$ python3 -q
>>> import numpy as np
>>> from numpy import linalg as LA
>>> np.set_printoptions(precision=1, suppress=True, linewidth=120)
>>> mat = np.array([[-1, 2, 1, -1, 2, -2],
...     [-1, 1, 1, -1, 0, 1],
...     [1, 2, 1, -1, -2, -1],
...     [2, -2, -2, 0, 2, 1],
...     [2, -1, 0, -2, 1, 2],
...     [-1, -2, 2, 0, -2, 1],
...     [1, 1, 0, 0, 1, -1],
...     [2, 0, -1, 0, 1, 2]])
>>> mat[6] = mat[7]
>>> mat
array([[-1,  2,  1, -1,  2, -2],
       [-1,  1,  1, -1,  0,  1],
       [ 1,  2,  1, -1, -2, -1],
       [ 2, -2, -2,  0,  2,  1],
       [ 2, -1,  0, -2,  1,  2],
       [-1, -2,  2,  0, -2,  1],
       [ 2,  0, -1,  0,  1,  2],
       [ 2,  0, -1,  0,  1,  2]])
>>> Q, evecs = LA.qr(mat[:, :4])[0], LA.qr(mat[:, 4:])[0]
>>> sv = LA.svd(Q.T @ evecs, compute_uv=False)
>>> (sv > 0.9).sum()
np.int64(0)
>>> m1 = np.loadtxt("m.csv", delimiter=",")
>>> m1
array([[ -7.,  -1.,  -1.,  -2.],
       [ 15.,   3.,  -3.,  12.],
       [ -3.,   0.,   3.,  -3.],
       [ -4.,  -3.,  -4.,  -5.],
       [ -4.,   2.,  11.,  -5.],
       [ -3.,  -3., -12.,   3.],
       [  9.,   3.,   0.,   9.],
       [ 11.,   2.,  -1.,   7.],
       [ 11.,   3.,   5.,   4.],
       [  6.,   1.,   0.,   3.],
       [ -4.,   0.,   5.,  -5.],
       [  4.,   1.,  -2.,   5.]])
>>> Xc = m1 - m1.mean(axis=0)
>>> evecs = LA.svd(Xc)[2][:3]
>>> M2 = Xc - Xc @ evecs.T @ evecs
>>> (Xc @ evecs.T).std(axis=0)
array([9.1, 5.7, 1.5])
>>> np.round(M2.std(axis=0), 1) + 0
array([0., 0., 0., 0.])
>>> np.diag(evecs.T @ evecs)
array([1. , 0.2, 0.9, 0.9])
>>> LA.norm(M2, axis=1).round(6).argmax()
np.int64(0)
>>> rng = np.random.default_rng(973430)
>>> M2 = m1 + rng.integers(-2, 3, (12, 3)) @ rng.integers(-2, 3, (3, 4))
>>> M2
array([[-10.,  -5.,  -4.,  -2.],
       [ 15.,   7.,   0.,   9.],
       [ -4.,   2.,   4.,  -5.],
       [ -5.,   1.,  -3.,  -7.],
       [ -4.,   8.,  14.,  -8.],
       [ -6.,  -3., -12.,   0.],
       [  5.,   1.,  -2.,   7.],
       [ 13.,   2.,  -3.,  11.],
       [  7.,   1.,   3.,   2.],
       [  5.,   3.,   1.,   1.],
       [ -7.,   0.,   5.,  -8.],
       [  3.,  -5.,  -4.,   6.]])
>>> np.round(LA.svd(M2 - m1, compute_uv=False), 1) + 0
array([14. , 10.7,  3.2,  0. ])
>>> M2 - m1
array([[-3., -4., -3.,  0.],
       [ 0.,  4.,  3., -3.],
       [-1.,  2.,  1., -2.],
       [-1.,  4.,  1., -2.],
       [ 0.,  6.,  3., -3.],
       [-3.,  0.,  0., -3.],
       [-4., -2., -2., -2.],
       [ 2.,  0., -2.,  4.],
       [-4., -2., -2., -2.],
       [-1.,  2.,  1., -2.],
       [-3.,  0.,  0., -3.],
       [-1., -6., -2.,  1.]])
>>> LA.cond(m1) > 100
np.True_
>>> np.allclose(m1[:-1].T @ LA.lstsq(m1[:-1].T, m1[-1])[0], m1[-1])
True
>>> LA.lstsq(m1[:-1].T, m1[-1])[2]
np.int32(3)
>>> np.abs(np.diag(LA.qr(m1)[1])) > 1e-9
array([ True,  True,  True, False])
>>> print(np.unique(m1.round(6), axis=0).shape)
(12, 4)
>>> np.round(np.trace(LA.pinv(m1) @ m1), 1)
np.float64(3.0)
>>> left, sv, VT = LA.svd(m1)
>>> np.argmax(sv[:-1] / (sv[1:] + 1e-6)) + 1
np.int64(3)
>>> M2 = left[:, :3] @ np.diag(sv[:3]) @ VT[:3]
>>> round(float(LA.norm(m1 - M2) / LA.norm(m1)), 1)
0.0
>>> M2.round(1) + 0
array([[ -7.,  -1.,  -1.,  -2.],
       [ 15.,   3.,  -3.,  12.],
       [ -3.,   0.,   3.,  -3.],
       [ -4.,  -3.,  -4.,  -5.],
       [ -4.,   2.,  11.,  -5.],
       [ -3.,  -3., -12.,   3.],
       [  9.,   3.,   0.,   9.],
       [ 11.,   2.,  -1.,   7.],
       [ 11.,   3.,   5.,   4.],
       [  6.,   1.,   0.,   3.],
       [ -4.,   0.,   5.,  -5.],
       [  4.,   1.,  -2.,   5.]])
>>> np.round(LA.norm(m1 - M2, 2), 1), round(sv[3], 1)
(np.float64(0.0), np.float64(0.0))
>>> round(np.abs(m1 - M2).max(), 1)
np.float64(0.0)
>>> LA.matrix_rank(M2)
np.int64(3)
>>> A = np.loadtxt("arr.csv", delimiter=",")
>>> A
array([[ 3.,  1., -1., -3., -9.,  9.,  7., -2., -1., -2.],
       [-2.,  7.,  7., -7., -2.,  1., -3.,  2.,  2., -2.],
       [ 3., -5.,  7.,  0.,  9.,  9.,  2., -1., -2., -1.],
       [-9., -8.,  4., -6.,  9., -5., -1., -1.,  0., -2.],
       [-9.,  8.,  8.,  1., -4.,  2., -8.,  0., -1.,  2.],
       [ 7., -9., -3., -9.,  9., -5.,  1., -1., -1., -1.],
       [-7., -8., -7.,  0., -4., -3., -2.,  1.,  1., -1.],
       [ 0.,  0.,  0.,  0.,  0.,  0.,  0.,  3.,  1., -2.],
       [ 0.,  0.,  0.,  0.,  0.,  0.,  0.,  2.,  3.,  2.],
       [ 0.,  0.,  0.,  0.,  0.,  0.,  0.,  1.,  0., -2.]])
>>> left, sv, VT = LA.svd(A)
>>> np.argmax(sv[:-1] / (sv[1:] + 1e-6)) + 1
np.int64(9)
>>> M2 = left[:, :9] @ np.diag(sv[:9]) @ VT[:9]
>>> np.round(LA.norm(A - M2, 2), 1), round(sv[9], 1)
(np.float64(0.1), np.float64(0.1))
>>> M2.round(1) + 0
array([[ 3.,  1., -1., -3., -9.,  9.,  7., -2., -1., -2.],
       [-2.,  7.,  7., -7., -2.,  1., -3.,  2.,  2., -2.],
       [ 3., -5.,  7.,  0.,  9.,  9.,  2., -1., -2., -1.],
       [-9., -8.,  4., -6.,  9., -5., -1., -1.,  0., -2.],
       [-9.,  8.,  8.,  1., -4.,  2., -8.,  0., -1.,  2.],
       [ 7., -9., -3., -9.,  9., -5.,  1., -1., -1., -1.],
       [-7., -8., -7.,  0., -4., -3., -2.,  1.,  1., -1.],
       [ 0.,  0.,  0.,  0.,  0.,  0.,  0.,  3.,  1., -2.],
       [ 0.,  0.,  0.,  0.,  0.,  0.,  0.,  2.,  3.,  2.],
       [ 0.,  0.,  0.,  0.,  0.,  0.,  0.,  1.,  0., -2.]])
>>> round(LA.norm(A - M2) / LA.norm(A), 1)
np.float64(0.0)
>>> LA.matrix_rank(A, rtol=0.05)
np.int64(8)
>>> left, sv, VT = LA.svd(M2)
>>> evecs = VT[:(sv > 1e-8).sum()]
>>> x0 = M2[3] + 4 * M2[6] + rng.integers(2) * np.eye(10)[4]
>>> print(x0)
[-37. -40. -24.  -6.  -6. -17.  -9.   3.   4.  -6.]
>>> np.diag(evecs.T @ evecs)
array([0.9, 0.8, 0.6, 1. , 0.8, 0.9, 1. , 1. , 1. , 1. ])
>>> print(round(float(LA.norm(x0 - evecs.T @ evecs @ x0)), 1))
0.4
>>> np.round(evecs.T @ evecs, 1) + 0
array([[ 0.9,  0.1, -0.2, -0.1,  0.1,  0.1,  0. ,  0. ,  0. ,  0. ],
       [ 0.1,  0.8,  0.3,  0.1, -0.2, -0.1,  0. ,  0. ,  0. ,  0. ],
       [-0.2,  0.3,  0.6, -0.1,  0.3,  0.2,  0. ,  0. , -0.1,  0. ],
       [-0.1,  0.1, -0.1,  1. ,  0.1,  0.1,  0. ,  0. ,  0. ,  0. ],
       [ 0.1, -0.2,  0.3,  0.1,  0.8, -0.2,  0. ,  0. ,  0. ,  0. ],
       [ 0.1, -0.1,  0.2,  0.1, -0.2,  0.9,  0. ,  0. ,  0. ,  0. ],
       [ 0. ,  0. ,  0. ,  0. ,  0. ,  0. ,  1. ,  0. ,  0. ,  0. ],
       [ 0. ,  0. ,  0. ,  0. ,  0. ,  0. ,  0. ,  1. ,  0. ,  0. ],
       [ 0. ,  0. , -0.1,  0. ,  0. ,  0. ,  0. ,  0. ,  1. ,  0. ],
       [ 0. ,  0. ,  0. ,  0. ,  0. ,  0. ,  0. ,  0. ,  0. ,  1. ]])
>>> idx = rng.permutation(10)
>>> M2 = A[:, idx] * rng.choice([-1, 1], 10)
>>> M2
array([[-9.,  1.,  7.,  1., -1.,  9.,  2.,  3.,  3., -2.],
       [-1., -7., -3., -2., -7.,  2.,  2., -2.,  7.,  2.],
       [-9., -7.,  2.,  2.,  5., -9.,  1.,  3., -0., -1.],
       [ 5., -4., -1., -0.,  8., -9.,  2., -9.,  6., -1.],
       [-2., -8., -8.,  1., -8.,  4., -2., -9., -1.,  0.],
       [ 5.,  3.,  1.,  1.,  9., -9.,  1.,  7.,  9., -1.],
       [ 3.,  7., -2., -1.,  8.,  4.,  1., -7., -0.,  1.],
       [-0., -0.,  0., -1., -0., -0.,  2.,  0., -0.,  3.],
       [-0., -0.,  0., -3., -0., -0., -2.,  0., -0.,  2.],
       [-0., -0.,  0., -0., -0., -0.,  2.,  0., -0.,  1.]])
>>> left, _, VT = LA.svd(A.T @ M2)
>>> print(np.round(LA.lstsq(A, M2)[0], 1) + 0)
[[ 0.  0.  0.  0.  0.  0.  0.  1.  0.  0.]
 [ 0.  0.  0.  0. -1.  0.  0.  0.  0.  0.]
 [ 0. -1.  0.  0.  0.  0.  0.  0.  0.  0.]
 [ 0.  0.  0.  0.  0.  0.  0.  0. -1.  0.]
 [ 0.  0.  0.  0.  0. -1.  0.  0.  0.  0.]
 [-1.  0.  0.  0.  0.  0.  0.  0.  0.  0.]
 [ 0.  0.  1.  0.  0.  0.  0.  0.  0.  0.]
 [ 0.  0.  0.  0.  0.  0.  0.  0.  0.  1.]
 [ 0.  0.  0. -1.  0.  0.  0.  0.  0.  0.]
 [ 0.  0.  0.  0.  0.  0. -1.  0.  0.  0.]]
